>>> import numpy as np
>>> from numpy import linalg as LA
>>> np.set_printoptions(precision=2, suppress=True, linewidth=200)
>>> X = np.load("sample13.npy")
>>> X
array([[2, 2, 2, 1],
       [3, 2, 3, 0],
       [1, 2, 1, 1],
       [0, 0, 3, 3]])
>>> rng = np.random.default_rng(37252)
>>> B = X + rng.integers(-2, 3, (4, 3)) @ rng.integers(-2, 3, (3, 4))
>>> B
array([[ 2, -4, -4, -1],
       [ 3, -4,  3, -2],
       [ 0,  0,  1,  1],
       [ 0, -3,  6,  2]])
>>> np.abs(B - X).sum(axis=1)
array([14,  8,  3,  7])
>>> print(LA.matrix_rank(B - X, tol=1e-8))
3
>>> np.round(LA.svd(B - X, compute_uv=False), 2) + 0
array([10.33,  5.65,  1.15,  0.  ])
>>> B = np.array([[0, 6, 2], [7, 9, 5], [2, 2, 0], [6, 9, 9]])
>>> X @ B
array([[24, 43, 23],
       [20, 42, 16],
       [22, 35, 21],
       [24, 33, 27]])
>>> LA.matrix_rank(np.vstack([X, B.T]))
np.int64(4)
>>> print(np.einsum("ik,kj->ji", X, B))
[[24 20 22 24]
 [43 42 35 33]
 [23 16 21 27]]
>>> Uu, sig = LA.svd(X)
Traceback (most recent call last):
  File "<python-input-15>", line 1, in <module>
    Uu, sig = LA.svd(X)
    ^^^^^^^
ValueError: too many values to unpack (expected 2)
>>> Uu, sig, Vh = LA.svd(X, full_matrices=False)
>>> Uu.shape, sig.shape, Vh.shape
((4, 4), (4,), (4, 4))
>>> np.round(Uu.T @ Uu, 2) + 0
array([[1., 0., 0., 0.],
       [0., 1., 0., 0.],
       [0., 0., 1., 0.],
       [0., 0., 0., 1.]])
>>> np.round(Uu.T @ X @ Vh.T, 2) + 0
array([[6.82, 0.  , 0.  , 0.  ],
       [0.  , 3.38, 0.  , 0.  ],
       [0.  , 0.  , 1.44, 0.  ],
       [0.  , 0.  , 0.  , 0.18]])
>>> B = X[0, 0] * X[1:] - np.outer(X[1:, 0], X[0])
>>> B
array([[ 0, -2,  0, -3],
       [ 0,  2,  0,  1],
       [ 0,  0,  6,  6]])
>>> X[:, 0] / X[0, 0]
array([1. , 1.5, 0.5, 0. ])
>>> feats = np.loadtxt("arr.csv", delimiter=",")
>>> feats
array([[ -8.,  -9.,   7.],
       [-22.,  -1.,  11.]])
>>> t3 = np.stack([feats, 5 * feats, feats[::-1]])
>>> (t3 @ feats.T).shape
(3, 2, 2)
>>> print(np.einsum("bij,cij->bc", t3, t3))
[[  800.  4000.   524.]
 [ 4000. 20000.  2620.]
 [  524.  2620.   800.]]
>>> LA.matrix_rank(t3.reshape(3, -1))
np.int64(2)
>>> print(t3.shape)
(3, 2, 3)
>>> data = np.load("layer14.npy")
>>> data
array([[1, 0, 1],
       [1, 0, 1],
       [2, 2, 0]])
>>> # null space of dimension 1
>>> W = np.array([[1, 9, 3, 2, -3], [5, -5, -1, 1, 1], [-3, -9, 2, 2, 4]])
>>> b = np.array([2, -8, -6, 8, 5])
>>> hid = np.maximum(data @ W + b, 0)
>>> (hid > 0).astype(int)
array([[0, 0, 0, 1, 1],
       [0, 0, 0, 1, 1],
       [1, 0, 0, 1, 1]])
>>> LA.matrix_rank(hid)
np.int64(2)
>>> (hid > 0).mean(axis=0)
array([0.33, 0.  , 0.  , 1.  , 1.  ])
>>> basis = np.array([[2, 3, 2], [2, 3, 1], [0, 0, 2], [0, 3, 0], [1, 0, 3]])
>>> hid @ basis
array([[ 6, 36, 18],
       [ 6, 36, 18],
       [29, 84, 31]])
>>> print((hid @ basis).round(6).argmax(axis=1))
[1 1 1]
>>> W @ basis
array([[ 17,  36,   8],
       [  1,   3,   6],
       [-20, -30,   1]])
>>> round(LA.norm(data, 2) / LA.norm(data), 2)
np.float64(0.89)
>>> LA.matrix_rank(data, rtol=0.1)
np.int64(2)
>>> np.argsort(-LA.norm(data, axis=0).round(6), kind="stable")[:3]
array([0, 1, 2])
>>> E = np.load("dump.npy")
>>> print(E)
[[2 4 2]
 [6 6 6]
 [4 4 4]
 [0 0 0]]
>>> # column 2 repeats column 0
>>> Uu, sig, Vh = LA.svd(E)
>>> V = Vh[:(sig > 1e-8).sum()]
>>> x0 = E[0] + -3 * E[2] + rng.integers(2) * np.eye(3)[2]
>>> print(x0)
[-10.  -8. -10.]
>>> np.allclose(V.T @ V @ x0, x0)
True
>>> np.diag(V.T @ V)
array([0.5, 1. , 0.5])
>>> LA.matrix_rank(np.vstack([E, x0]))
np.int64(2)
>>> np.round(V.T @ V, 2) + 0
array([[0.5, 0. , 0.5],
       [0. , 1. , 0. ],
       [0.5, 0. , 0.5]])
>>> B = E[0, 0] * E[1:] - np.outer(E[1:, 0], E[0])
>>> B
array([[  0, -12,   0],
       [  0,  -8,   0],
       [  0,   0,   0]])
>>> LA.matrix_rank(B), LA.matrix_rank(E)
(np.int64(1), np.int64(2))
>>> np.flatnonzero(~B.round(6).any(axis=1))
array([2])
>>> Uu, sig, Vh = LA.svd(B, full_matrices=False)
>>> np.cumsum(sig ** 2) / np.sum(sig ** 2)
array([1., 1., 1.])
>>> sig
array([14.42,  0.  ,  0.  ])
>>> print(np.abs(Uu[:, 0]).round(6).argmax())
0
>>> sig / sig[0]
array([1., 0., 0.])
>>> Uu.shape, sig.shape, Vh.shape
((3, 3), (3,), (3, 3))
>>> (sig > 1e-8).sum()
np.int64(1)
>>> B = np.array([[1, 2, 2], [3, 0, 3], [3, 1, 2]])
>>> print(np.vstack([E, B.T]).shape)
(7, 3)
>>> np.einsum("ij,ij->i", E, E)
array([ 24, 108,  48,   0])
>>> np.einsum("ik,kj->ij", E, B)
array([[20,  6, 20],
       [42, 18, 42],
       [28, 12, 28],
       [ 0,  0,  0]])
>>> K = np.diag(20 * np.array([1, 2, 5])) + np.array([[-1, -3, 1], [1, 3, 2], [-3, 0, 2]])
>>> K
array([[ 19,  -3,   1],
       [  1,  43,   2],
       [ -3,   0, 102]])
>>> idx = rng.permutation(3)
>>> idx
array([1, 2, 0])
>>> B = K[idx][:, idx]
>>> round(LA.det(B), 2), round(float(LA.det(K[idx])), 2)
(np.float64(83787.0), 83787.0)
>>> B
array([[ 43,   2,   1],
       [  0, 102,  -3],
       [ -3,   1,  19]])
